>>> import numpy as np
>>> np.set_printoptions(suppress=True, linewidth=160)
>>> J = np.load("layer2.npy")
>>> print(J)
[[ 1.96  3.31  3.27  0.79  2.05  0.88 -0.03  2.88  0.91 -0.09 -0.12  0.62  0.58 -0.28]
 [ 2.16  3.41  2.65  1.28  1.63  0.71 -0.32  3.22  1.64 -0.39 -0.37  1.21  0.53 -0.32]
 [ 2.31  3.42  3.11  0.69  2.15  1.56  0.06  3.03  1.3  -0.13 -0.3   1.39  0.24 -0.44]
 [ 1.79  3.19  3.07  0.91  2.43  1.92 -0.01  3.3   1.45 -0.04  0.19  0.6  -0.35  0.02]
 [ 2.01  2.89  3.19  0.68  1.97  0.92 -0.16  2.92  1.17  0.3  -0.31  1.18  0.16 -0.41]
 [ 1.78  3.15  3.03  0.93  1.67  0.88 -0.53  3.28  0.08 -0.23 -0.11  0.95 -0.35 -0.54]
 [ 1.33  2.97  2.74  0.66  1.85  0.7  -0.31  2.68  0.7  -0.32  0.4   1.11  0.27  0.01]
 [ 1.78  3.13  3.06  0.96  2.15  1.11  0.11  2.89  1.3  -0.19 -0.47  1.03 -0.13  0.16]
 [ 2.22  2.64  3.03  1.09  2.08  0.62 -0.36  3.05  1.13 -0.04  0.75  1.    0.23 -0.06]
 [ 2.38  3.47  2.93  0.78  2.17  1.16  0.38  3.43  1.    0.54 -0.6   1.05 -0.27  0.15]
 [ 1.74  2.89  2.66  1.41  2.06  0.58 -0.16  2.81  0.67  0.12 -0.19  1.39  0.27 -0.49]
 [ 3.23  0.85  1.91 -0.19  3.14  3.11  1.33  0.59  0.23  0.99  0.89  2.46  1.06  3.28]
 [ 3.78  1.1   1.75  0.58  2.34  3.28  2.12  0.62 -0.01  0.23  1.29  3.26  0.64  2.8 ]
 [ 2.75  0.96  1.95  0.    2.83  3.07  1.71  0.81  0.11  0.49  1.01  2.42  1.43  2.79]
 [ 3.59  1.37  1.85 -0.27  3.02  2.99  2.01  0.87 -0.68 -0.44  1.5   2.74  0.85  3.33]
 [ 2.62  0.95  2.39 -0.45  3.01  2.58  1.93  0.89  0.04  0.05  1.56  2.78  1.11  3.45]
 [ 3.16  0.7   2.13 -0.34  2.85  2.64  1.6   1.08  0.09  0.1   0.65  3.18  0.81  3.17]
 [ 2.94  0.75  1.66  0.19  2.47  3.25  2.03  1.11  0.    0.15  0.1   2.45  0.95  2.93]
 [ 2.41  1.08  2.52 -0.4   3.13  3.33  1.76  1.28  0.18 -0.08  1.33  2.84  1.33  2.79]
 [ 3.57  0.88  2.25  0.48  2.92  3.18  1.97  1.    0.3   0.03  1.    3.44  0.35  3.04]
 [ 3.2   0.93  3.03  0.11  3.14  2.99  1.73  0.49 -0.29  0.68  0.8   2.79  1.18  3.15]
 [ 2.91  1.17  2.3  -0.34  2.84  2.57  2.16  1.47 -0.06 -0.07  1.23  2.78  0.63  3.2 ]
 [ 0.02  3.07 -0.31  1.04  1.85  2.06  0.05  2.08  1.66  0.79  0.9   3.4   1.81  2.97]
 [-0.3   3.21  0.18  1.33  0.73  1.83 -0.03  1.66  1.19  0.88  0.88  3.19  2.31  2.27]
 [ 0.07  2.94 -0.11  0.96  1.3   1.97 -0.17  1.73  0.78  1.19  0.7   3.22  2.44  2.45]
 [ 0.2   3.4   0.26  1.28  1.03  1.72  0.03  1.47  0.95  1.57  1.09  3.2   2.31  3.23]
 [ 0.25  2.76  0.19  1.07  1.16  2.31  0.15  2.    0.87  1.49  0.76  3.23  2.22  3.04]
 [-0.33  2.91 -0.34  0.52  0.73  2.42 -0.11  1.97  0.92  0.97  1.35  2.83  1.56  3.2 ]
 [ 0.22  2.83  0.51  1.05  0.93  1.98  0.23  2.16  1.31  0.9   1.42  2.54  2.21  3.15]
 [-0.39  2.77 -0.32  1.35  1.21  2.39 -0.14  1.41  0.8   0.72  1.19  3.03  1.91  2.78]
 [-0.33  2.79  0.08  0.85  0.95  1.77 -0.21  1.72  0.82  1.19  0.89  3.18  1.95  3.21]
 [-0.07  2.64 -0.3   0.92  1.18  1.91  0.12  1.44  0.97  0.91  0.67  2.64  1.85  2.77]
 [ 0.26  3.23 -0.12  0.89  0.71  1.51 -0.05  2.03  0.82  0.83  0.76  2.85  1.98  3.02]]
>>> rng = np.random.default_rng(5023)
>>> Y = J + rng.integers(-2, 3, (33, 3)) @ rng.integers(-2, 3, (3, 14))
>>> print(Y.round(2))
[[-0.04  2.31  4.27 -0.21  6.05 -5.12 -7.03  2.88 -1.09 -7.09  8.88 -6.38  0.58  0.72]
 [-1.84  1.41  1.65  2.28  0.63  0.71  0.68  0.22  3.64 -2.39 -0.37  5.21  0.53 -7.32]
 [ 4.31  2.42  4.11  1.69  0.15  1.56  1.06  5.03  3.3   0.87 -1.3   0.39  2.24  0.56]
 [ 1.79  7.19  2.07 -2.09  7.43  1.92 -3.01  2.3  -4.55 -0.04  2.19 -1.4  -4.35  5.02]
 [ 0.01 -1.11  4.19  2.68 -0.03 -2.08 -1.16  2.92  5.17 -3.7   2.69  0.18  3.16 -5.41]
 [ 1.78  5.15  2.03 -0.07  2.67  2.88  0.47  2.28 -1.92  1.77 -2.11  2.95 -2.35  0.46]
 [ 3.33  7.97  1.74 -2.34  5.85  2.7  -1.31  2.68 -5.3   2.68 -0.6   0.11 -3.73  7.01]
 [ 3.78  6.13  2.06 -0.04  2.15  5.11  3.11  2.89 -0.7   4.81 -5.47  4.03 -2.13  3.16]
 [ 4.22  2.64  4.03  1.09  2.08 -0.38 -1.36  5.05  1.13 -0.04  1.75 -2.    1.23  2.94]
 [ 0.38  1.47  2.93  1.78  1.17  0.16  0.38  2.43  3.   -1.46  0.4   2.05  0.73 -3.85]
 [-0.26  4.89  1.66 -0.59  6.06 -0.42 -3.16  0.81 -3.33 -1.88  2.81  0.39 -2.73  0.51]
 [-0.77  5.85 -2.09 -3.19  7.14  8.11  3.33 -5.41 -5.77  3.99 -3.11 10.46 -5.94  1.28]
 [-0.22  6.1  -1.25 -3.42  9.34  4.28 -0.88 -4.38 -8.01 -0.77  3.29  5.26 -6.36  3.8 ]
 [-1.25 -1.04  1.95  0.    4.83 -0.93 -2.29 -1.19  0.11 -5.51  7.01  0.42  1.43 -1.21]
 [ 3.59 -2.63  3.85  1.73  1.02 -1.01  0.01  2.87  3.32 -4.44  5.5  -1.26  4.85  1.33]
 [-1.38  3.95 -0.61 -2.45  6.01  5.58  2.93 -4.11 -3.96  1.05 -0.44  8.78 -3.89  0.45]
 [-0.84  0.7   2.13 -2.34  8.85 -3.36 -6.4  -0.92 -3.91 -7.9  10.65 -2.82 -1.19  3.17]
 [ 4.94  3.75  1.66 -1.81  5.47  3.25  0.03  2.11 -4.    1.15  1.1  -0.55 -1.05  8.93]
 [ 2.41  0.08  2.52  0.6   1.13  4.33  3.76  1.28  2.18  0.92 -0.67  4.84  2.33  0.79]
 [ 3.57  1.88  1.25  0.48  1.92  6.18  4.97  0.    0.3   3.03 -3.    7.44 -0.65  2.04]
 [ 7.2   0.93  5.03  0.11  3.14  0.99 -0.27  4.49 -0.29  0.68  2.8  -3.21  3.18  9.15]
 [-1.09  6.17 -1.7  -3.34  6.84  7.57  4.16 -4.53 -6.06  2.93 -2.77 10.78 -6.37  1.2 ]
 [-1.98  7.07 -2.31 -1.96  6.85  3.06 -1.95 -0.92 -4.34  0.79  1.9   4.4  -3.19  4.97]
 [ 1.7  -3.79  3.18  6.33 -7.27 -0.17  2.97  5.66 11.19 -0.12 -0.12  2.19 10.31 -2.73]
 [-3.93  4.94 -1.11 -2.04  8.3  -2.03 -7.17 -1.27 -5.22 -4.81  8.7  -0.78 -1.56  3.45]
 [ 2.2   2.4   1.26  2.28 -0.97  1.72  1.03  3.47  2.95  2.57  0.09  2.2   4.31  4.23]
 [ 4.25  0.76  2.19  3.07 -2.84  2.31  2.15  6.    4.87  3.49 -1.24  1.23  6.22  5.04]
 [-2.33 -0.09 -0.34  2.52 -2.27  2.42  1.89  0.97  4.92 -0.03  0.35  5.83  3.56 -2.8 ]
 [ 0.22 -0.17  2.51  2.05  0.93 -3.02 -3.77  4.16  3.31 -4.1   7.42 -3.46  5.21  3.15]
 [-0.39  6.77 -2.32 -0.65  3.21  6.39  1.86 -0.59 -3.2   4.72 -2.81  7.03 -2.09  4.78]
 [-2.33  0.79  1.08  0.85  2.95 -3.23 -5.21  1.72  0.82 -4.81  7.89 -1.82  2.95  2.21]
 [-0.07  1.64  0.7   0.92  2.18 -1.09 -2.88  2.44  0.97 -2.09  4.67 -1.36  2.85  3.77]
 [ 4.26  4.23 -0.12  1.89 -3.29  6.51  5.95  4.03  2.82  7.83 -7.24  6.85  2.98  5.02]]
>>> print(np.round(np.linalg.svd(Y - J, compute_uv=False), 2) + 0)
[47.45 45.71 27.47  0.    0.    0.    0.    0.    0.    0.    0.    0.    0.    0.  ]
